$ python3 -q
>>> import numpy as np
>>> np.set_printoptions(precision=2, suppress=True, linewidth=140)
>>> X = np.load("w.npy")
>>> print(X)
[[4. 2. 1. 2.]
 [2. 7. 2. 4.]
 [1. 2. 4. 2.]
 [2. 4. 2. 7.]]
>>> u = np.array([2, 1, 0, 1])
>>> A2 = X + np.outer(u, np.eye(4)[2])
>>> np.round(np.linalg.det(A2) / np.linalg.det(X), 2), round(1 + np.linalg.solve(X, u)[2], 2)
(np.float64(0.85), np.float64(0.85))
>>> A2
array([[4., 2., 3., 2.],
       [2., 7., 3., 4.],
       [1., 2., 4., 2.],
       [2., 4., 3., 7.]])
>>> np.linalg.matrix_rank(A2 - X)
np.int64(1)
>>> np.linalg.matrix_rank(np.linalg.inv(A2) - np.linalg.inv(X), tol=1e-8)
np.int64(1)
>>> L = np.linalg.cholesky(X)
>>> np.round(np.prod(np.diag(L)) ** 2, 2), np.round(np.linalg.det(X), 2)
(np.float64(351.0), np.float64(351.0))
>>> x0 = np.array([3, -3, -1, 0])
>>> target = X @ x0
>>> beta, lr = np.zeros(4), 1 / np.linalg.norm(X, 2) ** 2
>>> for i in range(12):
...     beta -= lr * X.T @ (X @ beta - target)
...     if i % 2 == 0: print(i, round(np.linalg.norm(X @ beta - target), 2))
... 
0 11.85
2 10.62
4 9.52
6 8.53
8 7.65
10 6.85
>>> np.round(np.linalg.cond(X), 2)
np.float64(4.33)
>>> beta
array([ 1.24, -1.86, -0.69, -0.41])
>>> x0 = np.array([-3, -3, 2, -1])
>>> target = X @ x0
>>> target
array([-18., -27.,  -3., -21.])
>>> print(np.linalg.solve(X, target))
[-3. -3.  2. -1.]
>>> feats = np.array([[1, 1, 1, 1, 1, 1, 1, 1],
...     [1, -1, -1, 1, 1, -1, -1, 1],
...     [1, 1, 1, 1, -1, -1, -1, -1]])
>>> print(feats)
[[ 1  1  1  1  1  1  1  1]
 [ 1 -1 -1  1  1 -1 -1  1]
 [ 1  1  1  1 -1 -1 -1 -1]]
>>> u, r1 = feats[1], feats[2]
>>> u @ r1
np.int64(0)
>>> p = (u @ r1) / (u @ u) * u
>>> (r1 - p) @ u
np.float64(0.0)
>>> np.linalg.matrix_rank(np.outer(u, r1))
np.int64(1)
>>> np.round(np.linalg.norm(u + r1) ** 2 + np.linalg.norm(u - r1) ** 2, 2)
np.float64(32.0)
>>> p
array([ 0., -0., -0.,  0.,  0., -0., -0.,  0.])
>>> A2 = feats / np.linalg.norm(feats, axis=1, keepdims=True)
>>> G = A2 @ A2.T
>>> print((G - 2 * np.eye(3)).round(6).argmax(axis=1))
[1 0 0]
>>> G[2].round(2) + 0
array([0., 0., 1.])
>>> np.argwhere(np.triu(np.abs(G) > 0.95, 1))
array([], shape=(0, 2), dtype=int64)
>>> np.linalg.norm(A2, axis=1)
array([1., 1., 1.])
>>> np.degrees(np.arccos(np.clip(G[2, 0], -1, 1)))
np.float64(90.0)
>>> (np.abs(G) > 0.9).astype(int)
array([[1, 0, 0],
       [0, 1, 0],
       [0, 0, 1]])
>>> Q, _ = np.linalg.qr(np.array([[-1.6, 0.0], [1.5, 0.6], [0.8, -1.0]]))
>>> E = Q @ Q.T
>>> E
array([[ 0.47, -0.43, -0.26],
       [-0.43,  0.65, -0.21],
       [-0.26, -0.21,  0.88]])
>>> rank = np.linalg.matrix_rank(E)
>>> rank
np.int64(2)
>>> ns = np.linalg.svd(E)[2][rank:].T
>>> print([int(np.linalg.matrix_rank(np.delete(E, i, axis=0))) for i in range(3)])
[2, 2, 2]
>>> ns[:, 0] / ns[np.abs(ns[:, 0]).round(6).argmax(), 0]
array([1.  , 0.81, 0.48])
>>> print([int(np.linalg.matrix_rank(E[:i])) for i in range(1, len(E) + 1)])
[1, 2, 2]
>>> [int(np.linalg.matrix_rank(E[:, :j + 1])) for j in range(3)]
[1, 2, 2]
>>> x0 = np.array([2, 1, -3, 1])
>>> h1 = np.maximum(X @ x0, 0)
>>> X * (h1 > 1e-9)[:, None]
array([[4., 2., 1., 2.],
       [2., 7., 2., 4.],
       [0., 0., 0., 0.],
       [2., 4., 2., 7.]])
>>> print(np.maximum(X @ (3 * x0), 0))
[27. 27.  0. 27.]
>>> X.T @ h1
array([ 72., 117.,  45., 117.])
>>> np.tanh(X @ x0)
array([ 1.,  1., -1.,  1.])
>>> A2 = np.array([[1, 1, 0, 2], [2, 1, 2, 0], [0, 0, 2, 1]])
>>> arr = A2.T @ A2
>>> print(arr)
[[5 3 4 2]
 [3 2 2 2]
 [4 2 8 2]
 [2 2 2 5]]
>>> vals, vecs = np.linalg.eigh(arr)
>>> x0 = np.array([0, 3, -2, -3])
>>> np.abs(arr).sum(axis=1).max(), np.round(np.abs(vals).max(), 2)
(np.int64(16), np.float64(13.26))
>>> vecs * np.abs(vals) @ vecs.T
array([[5., 3., 4., 2.],
       [3., 2., 2., 2.],
       [4., 2., 8., 2.],
       [2., 2., 2., 5.]])
>>> F = np.array([[-1.7, -1.5, 0.3],
...     [1.1, 0.2, -1.2],
...     [1.8, 1.4, 0.7],
...     [-0.2, -0.5, 0.4]])
>>> rng = np.random.default_rng(503)
>>> F[1] = F[3] + 0.3 * rng.normal(size=3)
>>> F
array([[-1.7 , -1.5 ,  0.3 ],
       [-0.12, -1.07,  0.06],
       [ 1.8 ,  1.4 ,  0.7 ],
       [-0.2 , -0.5 ,  0.4 ]])
>>> A2 = np.array([[0, 1], [2, 1], [2, 1], [1, 2], [0, 1], [0, 2], [2, 2], [0, 0]])
>>> A2 @ feats
Traceback (most recent call last):
  File "<python-input-67>", line 1, in <module>
    A2 @ feats
    ~~~^~~~~~~
ValueError: matmul: Input operand 1 has a mismatch in its core dimension 0, with gufunc signature (n?,k),(k,m?)->(n?,m?) (size 3 is different from 2)
>>> np.einsum("ij->j", feats)
array([ 3,  1,  1,  3,  1, -1, -1,  1])
>>> np.vstack([feats, A2.T]).shape
(5, 8)
